$ ipython --no-banner

In [1]: import numpy as np

In [2]: from numpy import linalg as LA

In [3]: np.set_printoptions(precision=2, suppress=True, linewidth=200)

In [4]: rd = lambda a: np.round(a, 2) + 0

In [5]: mat = np.load("block17.npy")

In [6]: mat
Out[6]: 
array([[17, 25, 18, 10, 12, 18, 26, 29, 17],
       [18, 24, 16,  6, 11, 17, 22, 16, 13],
       [35, 43, 30, 10, 18, 23, 38, 37, 30],
       [13, 17, 10,  2,  8,  6, 14, 17, 13],
       [27, 33, 22,  6, 14, 17, 28, 25, 22],
       [18, 24, 16,  6, 11, 16, 22, 18, 14],
       [ 4,  8,  4,  2,  5,  7,  8,  6,  3],
       [26, 34, 24, 10, 15, 22, 32, 30, 22],
       [20, 28, 20, 10, 13, 21, 28, 26, 17],
       [ 6, 12,  8,  6,  7, 13, 14, 12,  5],
       [30, 33, 20,  0, 13,  8, 23, 22, 25]])

In [7]: np.allclose(mat[:-1].T @ LA.lstsq(mat[:-1].T, mat[-1])[0], mat[-1])
Out[7]: True

In [8]: np.unique(mat.round(6), axis=0).shape
Out[8]: (11, 9)

In [9]: rd(mat @ LA.pinv(mat) @ mat)
Out[9]: 
array([[17., 25., 18., 10., 12., 18., 26., 29., 17.],
       [18., 24., 16.,  6., 11., 17., 22., 16., 13.],
       [35., 43., 30., 10., 18., 23., 38., 37., 30.],
       [13., 17., 10.,  2.,  8.,  6., 14., 17., 13.],
       [27., 33., 22.,  6., 14., 17., 28., 25., 22.],
       [18., 24., 16.,  6., 11., 16., 22., 18., 14.],
       [ 4.,  8.,  4.,  2.,  5.,  7.,  8.,  6.,  3.],
       [26., 34., 24., 10., 15., 22., 32., 30., 22.],
       [20., 28., 20., 10., 13., 21., 28., 26., 17.],
       [ 6., 12.,  8.,  6.,  7., 13., 14., 12.,  5.],
       [30., 33., 20.,  0., 13.,  8., 23., 22., 25.]])

In [10]: LA.lstsq(mat[:-1].T, mat[-1])[2]
Out[10]: np.int32(4)

In [11]: rank = LA.matrix_rank(mat)

In [12]: rank
Out[12]: np.int64(4)

In [13]: ns = LA.svd(mat)[2][rank:].T

In [14]: [int(LA.matrix_rank(np.delete(mat, i, axis=0))) for i in range(11)]
Out[14]: [4, 4, 4, 4, 4, 4, 4, 4, 4, 4, 4]

In [15]: [int(LA.matrix_rank(mat[:i])) for i in range(1, len(mat) + 1)]
Out[15]: [1, 2, 3, 4, 4, 4, 4, 4, 4, 4, 4]

In [16]: np.allclose(mat @ ns, 0)
Out[16]: True

In [17]: ns.shape
Out[17]: (9, 5)

In [18]: M = np.load("x.npy")

In [19]: M
Out[19]: 
array([[ 2.02,  3.  , -2.  ,  0.  , -2.  , -1.  , -3.  , -3.  ,  1.  , -2.  ],
       [ 0.  ,  1.02, -1.  , -2.  , -2.  , -2.  ,  2.  ,  1.  , -1.  ,  1.  ],
       [ 3.  ,  2.  ,  3.02,  1.  , -2.  , -2.  ,  0.  ,  3.  ,  3.  ,  1.  ],
       [-3.  , -3.  , -3.  ,  0.02, -3.  , -2.  ,  1.  , -2.  ,  3.  ,  0.  ],
       [-2.  , -2.  , -2.  , -1.  ,  3.02, -1.  ,  3.  ,  2.  , -3.  ,  0.  ],
       [ 1.  , -3.  , -1.  , -1.  , -3.  , -2.98,  3.  , -3.  , -2.  ,  0.  ],
       [ 0.  ,  1.  , -1.  , -3.  ,  1.  ,  3.  ,  0.02, -2.  ,  1.  , -2.  ],
       [ 1.  , -1.  , -1.  ,  2.  ,  0.  , -2.  ,  1.  ,  2.02, -2.  , -2.  ],
       [ 0.  ,  0.  , -1.  ,  3.  , -3.  ,  2.  ,  1.  , -2.  , -2.98,  1.  ],
       [ 2.  ,  3.  , -2.  ,  0.  , -2.  , -1.  , -3.  , -3.  ,  1.  , -1.98]])

In [20]: rd(LA.norm(M, axis=0))
Out[20]: array([5.66, 6.86, 5.93, 5.39, 7.29, 6.39, 6.56, 7.56, 6.92, 4.35])

In [21]: rd(LA.norm(M, 1)), rd(LA.norm(M, np.inf))
Out[21]: (np.float64(23.02), np.float64(20.02))

In [22]: rd(np.abs(LA.eigvals(M)).max())
Out[22]: np.float64(7.6)

In [23]: np.allclose(M, M.T)
Out[23]: False

In [24]: (M - M.T) / 2
Out[24]: 
array([[ 0. ,  1.5, -2.5,  1.5,  0. , -1. , -1.5, -2. ,  0.5, -2. ],
       [-1.5,  0. , -1.5,  0.5,  0. ,  0.5,  0.5,  1. , -0.5, -1. ],
       [ 2.5,  1.5,  0. ,  2. ,  0. , -0.5,  0.5,  2. ,  2. ,  1.5],
       [-1.5, -0.5, -2. ,  0. , -1. , -0.5,  2. , -2. ,  0. ,  0. ],
       [ 0. ,  0. ,  0. ,  1. ,  0. ,  1. ,  1. ,  1. ,  0. ,  1. ],
       [ 1. , -0.5,  0.5,  0.5, -1. ,  0. ,  0. , -0.5, -2. ,  0.5],
       [ 1.5, -0.5, -0.5, -2. , -1. ,  0. ,  0. , -1.5,  0. ,  0.5],
       [ 2. , -1. , -2. ,  2. , -1. ,  0.5,  1.5,  0. ,  0. ,  0.5],
       [-0.5,  0.5, -2. ,  0. ,  0. ,  2. ,  0. ,  0. ,  0. ,  0. ],
       [ 2. ,  1. , -1.5,  0. , -1. , -0.5, -0.5, -0.5,  0. ,  0. ]])

In [25]: rd(np.trace(M))
Out[25]: np.float64(3.2)

In [26]: rd(LA.det(M))
Out[26]: np.float64(-2139.93)

In [27]: rd(np.sort(np.abs(LA.eigvals(M))))
Out[27]: array([0.02, 1.38, 1.48, 2.86, 2.86, 4.04, 4.04, 7.18, 7.18, 7.6 ])

In [28]: A = np.load("data.npy")

In [29]: A
Out[29]: 
array([[-1,  0,  0,  0,  0,  0,  0,  0,  0,  0],
       [ 0,  3,  0,  0,  0,  0,  0,  0,  0,  0],
       [ 0,  0,  2,  0,  0,  0,  0,  0,  0,  0],
       [ 0,  0,  0, -1,  0,  0,  0,  0,  0,  0],
       [ 0,  0,  0,  0,  0,  0,  0,  0,  0,  0],
       [ 0,  0,  0,  0,  0, -3,  0,  0,  0,  0],
       [ 0,  0,  0,  0,  0,  0, -1,  0,  0,  0],
       [ 0,  0,  0,  0,  0,  0,  0, -1,  0,  0],
       [ 0,  0,  0,  0,  0,  0,  0,  0, -1,  0],
       [ 0,  0,  0,  0,  0,  0,  0,  0,  0, -1]])

In [30]: cov = A.T @ A

In [31]: np.allclose(cov, cov.T)
Out[31]: True

In [32]: np.diag(cov)
Out[32]: array([1, 9, 4, 1, 0, 9, 1, 1, 1, 1])

In [33]: np.flatnonzero(LA.matrix_power((A != 0) + (A.T != 0) + np.eye(10), 10)[6])
Out[33]: array([6])

In [34]: A @ A
Out[34]: 
array([[1, 0, 0, 0, 0, 0, 0, 0, 0, 0],
       [0, 9, 0, 0, 0, 0, 0, 0, 0, 0],
       [0, 0, 4, 0, 0, 0, 0, 0, 0, 0],
       [0, 0, 0, 1, 0, 0, 0, 0, 0, 0],
       [0, 0, 0, 0, 0, 0, 0, 0, 0, 0],
       [0, 0, 0, 0, 0, 9, 0, 0, 0, 0],
       [0, 0, 0, 0, 0, 0, 1, 0, 0, 0],
       [0, 0, 0, 0, 0, 0, 0, 1, 0, 0],
       [0, 0, 0, 0, 0, 0, 0, 0, 1, 0],
       [0, 0, 0, 0, 0, 0, 0, 0, 0, 1]])

In [35]: rd(np.sort(LA.eigvals(A).real))
Out[35]: array([-3., -1., -1., -1., -1., -1., -1.,  0.,  2.,  3.])

In [36]: [round(float(x), 2) for x in LA.svd(A, compute_uv=False)[:3]]
Out[36]: [3.0, 3.0, 2.0]

In [37]: LA.matrix_rank(A, rtol=0.1)
Out[37]: np.int64(9)

In [38]: np.argsort(-LA.norm(A, axis=0).round(6), kind="stable")[:3]
Out[38]: array([1, 5, 2])

In [39]: data = np.load("test11.npy")

In [40]: data
Out[40]: 
array([[ 5,  5,  5,  5,  5],
       [ 5, 10, 10, 10, 10],
       [ 5, 10, 15, 15, 15],
       [ 5, 10, 15, 20, 20],
       [ 5, 10, 15, 20, 25]])

In [41]: vals, V = LA.eigh(data)

In [42]: vec = np.array([4, 2, -2, 5, -2])

In [43]: vec @ data @ vec
Out[43]: np.int64(360)

In [44]: (np.sign(V[:, -1].round(6)) == np.sign(V[0, -1].round(6))).astype(int)
Out[44]: array([1, 1, 1, 1, 1])

In [45]: rd(V * np.maximum(vals, 0) @ V.T)
Out[45]: 
array([[ 5.,  5.,  5.,  5.,  5.],
       [ 5., 10., 10., 10., 10.],
       [ 5., 10., 15., 15., 15.],
       [ 5., 10., 15., 20., 20.],
       [ 5., 10., 15., 20., 25.]])

In [46]: rd(V * np.abs(vals) @ V.T)
Out[46]: 
array([[ 5.,  5.,  5.,  5.,  5.],
       [ 5., 10., 10., 10., 10.],
       [ 5., 10., 15., 15., 15.],
       [ 5., 10., 15., 20., 20.],
       [ 5., 10., 15., 20., 25.]])

In [47]: rd(vec @ data @ vec / (vec @ vec)), rd(vals[0]), rd(vals[-1])
Out[47]: (np.float64(6.79), np.float64(1.36), np.float64(61.72))

In [48]: hat = np.triu(np.array([[2, 1, 2, 2, 0],
    ...:     [2, 0, 2, 1, 0],
    ...:     [2, 2, 0, 1, 2],
    ...:     [2, 0, 1, 1, 0],
    ...:     [1, 2, 2, 1, 0]]), 1) + np.eye(5)

In [49]: other = hat @ data @ LA.inv(hat)

In [50]: LA.matrix_rank(other)
Out[50]: np.int64(5)

In [51]: rd(np.poly(other))
Out[51]: array([    1.,   -75.,   875., -3500.,  5625., -3125.])

In [52]: np.trace(other), np.trace(data)
Out[52]: (np.float64(75.0), np.int64(75))

In [53]: rd(LA.det(other))
Out[53]: np.float64(3125.0)

In [54]: vals, V = LA.eig(data)

In [55]: rd(np.sort(LA.eigvals(data @ data)))
Out[55]: array([   1.84,    3.12,    8.5 ,   52.47, 3809.07])

In [56]: rd(vals)
Out[56]: array([61.72,  7.24,  2.91,  1.77,  1.36])

In [57]: rd(np.prod(vals))
Out[57]: np.float64(3125.0)

In [58]: f = np.array([3, 0, 1, -1, 0])

In [59]: other = data + np.outer(f, np.eye(5)[4])

In [60]: other
Out[60]: 
array([[ 5.,  5.,  5.,  5.,  8.],
       [ 5., 10., 10., 10., 10.],
       [ 5., 10., 15., 15., 16.],
       [ 5., 10., 15., 20., 19.],
       [ 5., 10., 15., 20., 25.]])

In [61]: LA.matrix_rank(LA.inv(other) - LA.inv(data), tol=1e-8)
Out[61]: np.int64(1)

In [62]: rd(LA.det(other) / LA.det(data)), rd(1 + LA.solve(data, f)[4])
Out[62]: (np.float64(1.2), np.float64(1.2))

In [63]: f = np.array([1, 3, 1])

In [64]: np.array([np.convolve(row, f, "same") for row in data])
Out[64]: 
array([[ 20,  25,  25,  25,  20],
       [ 25,  45,  50,  50,  40],
       [ 25,  50,  70,  75,  60],
       [ 25,  50,  75,  95,  80],
       [ 25,  50,  75, 100,  95]])

In [65]: np.convolve(data[2], f)
Out[65]: array([ 5, 25, 50, 70, 75, 60, 15])

In [66]: np.correlate(data[2], data[0], "full")
Out[66]: array([ 25,  75, 150, 225, 300, 275, 225, 150,  75])

In [67]: np.polyval(f, data[2])
Out[67]: array([ 41, 131, 271, 271, 271])

In [68]: J = np.load("dump.npy")

In [69]: J
Out[69]: 
array([[ -0.95,  -0.93,  -1.84,   5.62,   0.98,   5.59,   6.63],
       [ -0.67,  -0.71,  -1.47,   4.3 ,   0.78,   4.27,   4.93],
       [  0.12,   0.18,   0.42,  -1.16,  -0.26,  -1.08,  -1.28],
       [  0.4 ,   0.28,   0.7 ,  -1.97,  -0.25,  -1.73,  -2.22],
       [ -0.02,   0.03,   0.02,  -0.08,  -0.08,  -0.25,  -0.16],
       [  0.31,   0.22,   0.49,  -1.76,  -0.29,  -1.82,  -2.09],
       [  1.09,   1.14,   2.12,  -6.38,  -1.11,  -6.43,  -7.58],
       [  0.67,   0.61,   1.11,  -3.49,  -0.54,  -3.59,  -4.28],
       [  0.38,   0.29,   0.69,  -2.05,  -0.32,  -2.01,  -2.32],
       [ -0.58,  -0.76,  -1.5 ,   4.48,   0.78,   4.46,   5.31],
       [  2.02,   2.07,   4.09, -12.45,  -2.03, -12.37, -14.42],
       [  0.66,   0.67,   1.4 ,  -4.05,  -0.72,  -4.1 ,  -4.78],
       [ -0.34,  -0.42,  -0.78,   2.38,   0.33,   2.26,   2.75],
       [  1.35,   1.31,   2.53,  -7.93,  -1.37,  -7.77,  -9.11],
       [  0.06,  -0.06,   0.11,  -0.27,   0.04,  -0.18,  -0.17],
       [  0.61,   0.62,   1.26,  -3.69,  -0.68,  -3.7 ,  -4.39]])

In [70]: np.argsort(-LA.norm(J, axis=0).round(6), kind="stable")[:3]
Out[70]: array([6, 3, 5])

In [71]: [round(float(x), 2) for x in LA.svd(J, compute_uv=False)[:3]]
Out[71]: [37.11, 0.33, 0.27]

In [72]: rd(LA.norm(J))
Out[72]: np.float64(37.11)

In [73]: LA.matrix_rank(J)
Out[73]: np.int64(7)

In [74]: rd(J.mean(axis=0))
Out[74]: array([ 0.32,  0.28,  0.58, -1.78, -0.3 , -1.78, -2.07])

In [75]: np.count_nonzero(J)
Out[75]: np.int64(112)

In [76]: rd(LA.svd(J, compute_uv=False))
Out[76]: array([37.11,  0.33,  0.27,  0.22,  0.17,  0.14,  0.12])

In [77]: rd(np.sort(LA.eigvals(A)))
Out[77]: array([-3., -1., -1., -1., -1., -1., -1.,  0.,  2.,  3.])

In [78]: np.prod(np.diag(A)), rd(LA.det(A))
Out[78]: (np.int64(0), np.float64(0.0))

In [79]: [int(LA.matrix_rank(LA.matrix_power(A, p))) for p in range(1, 11)]
Out[79]: [9, 9, 9, 9, 9, 9, 9, 9, 9, 9]

In [80]: A @ A
Out[80]: 
array([[1, 0, 0, 0, 0, 0, 0, 0, 0, 0],
       [0, 9, 0, 0, 0, 0, 0, 0, 0, 0],
       [0, 0, 4, 0, 0, 0, 0, 0, 0, 0],
       [0, 0, 0, 1, 0, 0, 0, 0, 0, 0],
       [0, 0, 0, 0, 0, 0, 0, 0, 0, 0],
       [0, 0, 0, 0, 0, 9, 0, 0, 0, 0],
       [0, 0, 0, 0, 0, 0, 1, 0, 0, 0],
       [0, 0, 0, 0, 0, 0, 0, 1, 0, 0],
       [0, 0, 0, 0, 0, 0, 0, 0, 1, 0],
       [0, 0, 0, 0, 0, 0, 0, 0, 0, 1]])
